>>> import numpy as np
>>> from numpy import linalg as LA
>>> np.set_printoptions(precision=3, suppress=True, linewidth=160, legacy="1.25")
>>> data = np.diag(np.array([5, 0, 1, 4, 3, 3, 1, 3, 5, 2, 5, 0, 0])) + 4 * np.eye(13, k=1) + 4 * np.eye(13, k=-1)
>>> data
array([[5., 4., 0., 0., 0., 0., 0., 0., 0., 0., 0., 0., 0.],
       [4., 0., 4., 0., 0., 0., 0., 0., 0., 0., 0., 0., 0.],
       [0., 4., 1., 4., 0., 0., 0., 0., 0., 0., 0., 0., 0.],
       [0., 0., 4., 4., 4., 0., 0., 0., 0., 0., 0., 0., 0.],
       [0., 0., 0., 4., 3., 4., 0., 0., 0., 0., 0., 0., 0.],
       [0., 0., 0., 0., 4., 3., 4., 0., 0., 0., 0., 0., 0.],
       [0., 0., 0., 0., 0., 4., 1., 4., 0., 0., 0., 0., 0.],
       [0., 0., 0., 0., 0., 0., 4., 3., 4., 0., 0., 0., 0.],
       [0., 0., 0., 0., 0., 0., 0., 4., 5., 4., 0., 0., 0.],
       [0., 0., 0., 0., 0., 0., 0., 0., 4., 2., 4., 0., 0.],
       [0., 0., 0., 0., 0., 0., 0., 0., 0., 4., 5., 4., 0.],
       [0., 0., 0., 0., 0., 0., 0., 0., 0., 0., 4., 0., 4.],
       [0., 0., 0., 0., 0., 0., 0., 0., 0., 0., 0., 4., 0.]])
>>> vec = np.array([3, -3, -1, 0, 0, -3, -1, 0, -2, 3, -1, 0, 2])
>>> rhs = data @ vec
>>> rhs
array([  3.,   8., -13.,  -4., -12., -13., -13., -12.,   2.,  -6.,   7.,   4.,   0.])
>>> np.round(LA.solve(data, -2 * rhs), 3) + 0
array([-6.,  6.,  2.,  0.,  0.,  6.,  2.,  0.,  4., -6.,  2.,  0., -4.])
>>> np.round(LA.solve(data, rhs), 3) + 0
array([ 3., -3., -1.,  0.,  0., -3., -1.,  0., -2.,  3., -1.,  0.,  2.])
>>> LA.solve(data, data[:, 3])
array([ 0.,  0.,  0.,  1.,  0.,  0.,  0.,  0.,  0.,  0., -0.,  0.,  0.])
>>> LA.solve(data.T, data[1])
array([ 0.,  1.,  0.,  0.,  0.,  0.,  0.,  0.,  0.,  0., -0.,  0.,  0.])
>>> np.allclose(data, data.T)
True
>>> round(np.abs(LA.eigvals(data)).max(), 3)
10.967
>>> np.trace(data)
32.0
>>> np.round(LA.eigvalsh(data).min(), 3)
-5.533
>>> try:
...     LA.cholesky(data)
... except LA.LinAlgError as e:
...     print(e)
... 
Matrix is not positive definite
>>> left, sigma, Vh = LA.svd(data, full_matrices=False)
>>> sigma
array([10.967, 10.141,  8.642,  7.783,  6.228,  5.533,  5.282,  4.646,  3.915,  2.547,  2.515,  1.227,  1.045])
>>> left.shape, sigma.shape, Vh.shape
((13, 13), (13,), (13, 13))
>>> arr = np.load("test7.npy")
>>> arr
array([[ -0.009,   1.182,  -1.243,  -1.609,  -0.298,   0.232,  -1.551,   1.128,  -2.149,  -0.437,  -0.436],
       [  0.012,  -1.144,   1.285,   1.607,   0.365,  -0.32 ,   1.557,  -1.109,   2.167,   0.556,   0.317],
       [ -0.072,   1.204,  -1.328,  -1.584,  -0.389,   0.258,  -1.542,   1.111,  -2.219,  -0.414,  -0.455],
       [ -0.028,   2.391,  -2.556,  -3.252,  -0.802,   0.71 ,  -2.976,   2.167,  -4.384,  -0.913,  -0.81 ],
       [  0.044,  -6.055,   6.529,   8.06 ,   2.031,  -1.54 ,   7.408,  -5.581,  10.941,   2.514,   2.021],
       [  0.049,  -1.194,   1.318,   1.635,   0.366,  -0.372,   1.543,  -1.128,   2.178,   0.627,   0.339],
       [  0.066,  -2.433,   2.541,   3.179,   0.82 ,  -0.558,   3.076,  -2.203,   4.354,   1.008,   0.775],
       [  0.141,  -2.43 ,   2.537,   3.141,   0.794,  -0.576,   2.987,  -2.26 ,   4.369,   1.116,   0.903],
       [  0.002,   0.002,  -0.006,  -0.001,   0.033,   0.081,  -0.038,  -0.061,  -0.018,   0.017,  -0.061],
       [ -0.014,  -3.574,   3.891,   4.848,   1.2  ,  -0.91 ,   4.435,  -3.231,   6.646,   1.469,   1.259],
       [ -0.061,   6.018,  -6.556,  -8.047,  -2.047,   1.489,  -7.47 ,   5.459, -10.95 ,  -2.375,  -2.023],
       [ -0.005,   1.173,  -1.302,  -1.678,  -0.398,   0.306,  -1.558,   1.084,  -2.278,  -0.447,  -0.383],
       [  0.062,   3.563,  -3.829,  -4.796,  -1.138,   0.937,  -4.524,   3.279,  -6.604,  -1.462,  -1.175],
       [  0.035,  -2.327,   2.578,   3.183,   0.833,  -0.584,   3.053,  -2.228,   4.472,   1.117,   0.827],
       [  0.051,  -1.283,   1.383,   1.563,   0.32 ,  -0.375,   1.505,  -1.034,   2.136,   0.604,   0.356],
       [  0.055,   4.889,  -5.18 ,  -6.325,  -1.61 ,   1.197,  -6.116,   4.441,  -8.818,  -2.04 ,  -1.581],
       [  0.011,   4.825,  -5.112,  -6.37 ,  -1.55 ,   1.197,  -5.941,   4.353,  -8.682,  -1.941,  -1.683],
       [ -0.018,  -2.413,   2.586,   3.184,   0.834,  -0.563,   2.975,  -2.287,   4.433,   1.104,   0.744],
       [ -0.075,  -3.561,   3.988,   4.801,   1.183,  -0.955,   4.533,  -3.315,   6.591,   1.527,   1.136],
       [ -0.006,  -4.825,   5.218,   6.359,   1.626,  -1.156,   5.968,  -4.412,   8.733,   2.12 ,   1.643],
       [  0.08 ,  -1.211,   1.312,   1.517,   0.435,  -0.295,   1.546,  -1.142,   2.171,   0.523,   0.489],
       [  0.02 ,  -4.753,   5.134,   6.358,   1.624,  -1.182,   6.035,  -4.426,   8.782,   1.945,   1.544],
       [ -0.013,   2.43 ,  -2.584,  -3.198,  -0.842,   0.535,  -3.029,   2.145,  -4.453,  -0.976,  -0.746],
       [  0.003,   1.192,  -1.402,  -1.69 ,  -0.424,   0.321,  -1.455,   1.092,  -2.199,  -0.452,  -0.451],
       [  0.02 ,   6.017,  -6.537,  -8.013,  -2.038,   1.439,  -7.46 ,   5.409, -10.999,  -2.467,  -1.951],
       [  0.007,  -2.333,   2.618,   3.135,   0.705,  -0.492,   2.974,  -2.18 ,   4.381,   0.998,   0.82 ],
       [ -0.032,  -2.394,   2.576,   3.132,   0.852,  -0.731,   2.945,  -2.196,   4.436,   1.08 ,   0.812],
       [  0.059,   2.321,  -2.518,  -3.206,  -0.881,   0.628,  -2.976,   2.193,  -4.453,  -1.03 ,  -0.819],
       [  0.006,  -4.792,   5.122,   6.409,   1.591,  -1.107,   5.959,  -4.425,   8.69 ,   1.992,   1.599],
       [  0.002,   1.17 ,  -1.387,  -1.614,  -0.416,   0.369,  -1.527,   1.087,  -2.183,  -0.533,  -0.36 ],
       [  0.022,  -1.26 ,   1.331,   1.612,   0.443,  -0.224,   1.545,  -1.073,   2.209,   0.515,   0.307],
       [  0.051,  -5.97 ,   6.476,   8.005,   2.015,  -1.543,   7.476,  -5.504,  11.022,   2.426,   1.933],
       [  0.059,  -0.018,  -0.016,   0.04 ,   0.01 ,   0.015,   0.012,   0.078,  -0.011,   0.042,   0.039],
       [ -0.019,   2.319,  -2.62 ,  -3.213,  -0.864,   0.601,  -3.003,   2.275,  -4.358,  -0.936,  -0.847],
       [  0.039,   4.802,  -5.237,  -6.378,  -1.684,   1.197,  -5.973,   4.376,  -8.794,  -1.937,  -1.68 ],
       [ -0.082,  -1.17 ,   1.281,   1.577,   0.332,  -0.3  ,   1.512,  -1.076,   2.152,   0.435,   0.489],
       [  0.054,  -4.769,   5.259,   6.413,   1.613,  -1.192,   6.082,  -4.358,   8.719,   1.956,   1.56 ],
       [  0.031,   1.208,  -1.4  ,  -1.617,  -0.4  ,   0.374,  -1.463,   1.062,  -2.256,  -0.455,  -0.446],
       [  0.036,  -1.188,   1.382,   1.705,   0.403,  -0.248,   1.508,  -1.178,   2.203,   0.432,   0.396],
       [ -0.12 ,   0.032,   0.039,   0.022,   0.062,   0.017,   0.04 ,  -0.069,   0.028,  -0.04 ,  -0.024]])
>>> out = np.c_[arr[:, :3] @ np.array([[-4, 2, 2], [5, -4, 5], [-2, 3, 1]]), np.array([2, 7, 7, 8, 2, 6, 2, 3, 3, 2, 0, 0, 4, 5, 9, 1, 7, 9, 2, 8, 9, 3, 8, 1, 0, 4, 7, 9, 6, 9, 3, 1, 6, 6, 2, 1, 1, 5, 0, 7])]
>>> out
array([[  8.432,  -8.475,   4.649,   2.   ],
       [ -8.338,   8.455,  -4.411,   7.   ],
       [  8.964,  -8.944,   4.548,   7.   ],
       [ 17.179, -17.288,   9.343,   8.   ],
       [-43.509,  43.895, -23.658,   2.   ],
       [ -8.802,   8.828,  -4.554,   6.   ],
       [-17.511,  17.487,  -9.492,   2.   ],
       [-17.788,  17.613,  -9.331,   3.   ],
       [  0.014,  -0.022,   0.008,   3.   ],
       [-25.596,  25.941, -14.007,   2.   ],
       [ 43.446, -43.862,  23.412,   0.   ],
       [  8.489,  -8.608,   4.553,   0.   ],
       [ 25.225, -25.615,  14.11 ,   4.   ],
       [-16.931,  17.112,  -8.987,   5.   ],
       [ -9.385,   9.383,  -4.93 ,   9.   ],
       [ 34.585, -34.986,  19.375,   1.   ],
       [ 34.305, -34.614,  19.035,   7.   ],
       [-17.165,  17.374,  -9.515,   9.   ],
       [-25.481,  26.058, -13.967,   2.   ],
       [-34.537,  34.942, -18.919,   8.   ],
       [ -8.999,   8.94 ,  -4.583,   9.   ],
       [-34.113,  34.454, -18.591,   3.   ],
       [ 17.37 , -17.498,   9.54 ,   8.   ],
       [  8.752,  -8.968,   4.564,   1.   ],
       [ 43.079, -43.639,  23.588,   0.   ],
       [-16.929,  17.2  ,  -9.033,   4.   ],
       [-16.994,  17.24 ,  -9.458,   7.   ],
       [ 16.405, -16.72 ,   9.205,   9.   ],
       [-34.228,  34.546, -18.826,   6.   ],
       [  8.616,  -8.837,   4.467,   9.   ],
       [ -9.05 ,   9.077,  -4.925,   3.   ],
       [-43.006,  43.41 , -23.272,   1.   ],
       [ -0.294,   0.142,   0.012,   6.   ],
       [ 16.911, -17.174,   8.937,   6.   ],
       [ 34.328, -34.841,  18.851,   2.   ],
       [ -8.084,   8.359,  -4.733,   1.   ],
       [-34.579,  34.961, -18.478,   1.   ],
       [  8.716,  -8.97 ,   4.702,   5.   ],
       [ -8.848,   8.97 ,  -4.486,   0.   ],
       [  0.562,  -0.251,  -0.041,   7.   ]])
>>> np.round(LA.lstsq(arr, out[:, 0])[0], 3) + 0
array([-4.,  5., -2.,  0.,  0.,  0.,  0.,  0.,  0.,  0.,  0.])
>>> LA.norm(LA.qr(arr)[0].T @ out, axis=0) ** 2 / ((out ** 2).sum(axis=0) + 1e-12)
array([1.   , 1.   , 1.   , 0.431])
>>> np.round(LA.norm(out - arr @ LA.lstsq(arr, out)[0], axis=0), 3) + 0
array([ 0. ,  0. ,  0. , 25.4])
>>> LA.matrix_rank(np.c_[arr, out])
12
>>> LA.matrix_rank(out)
4
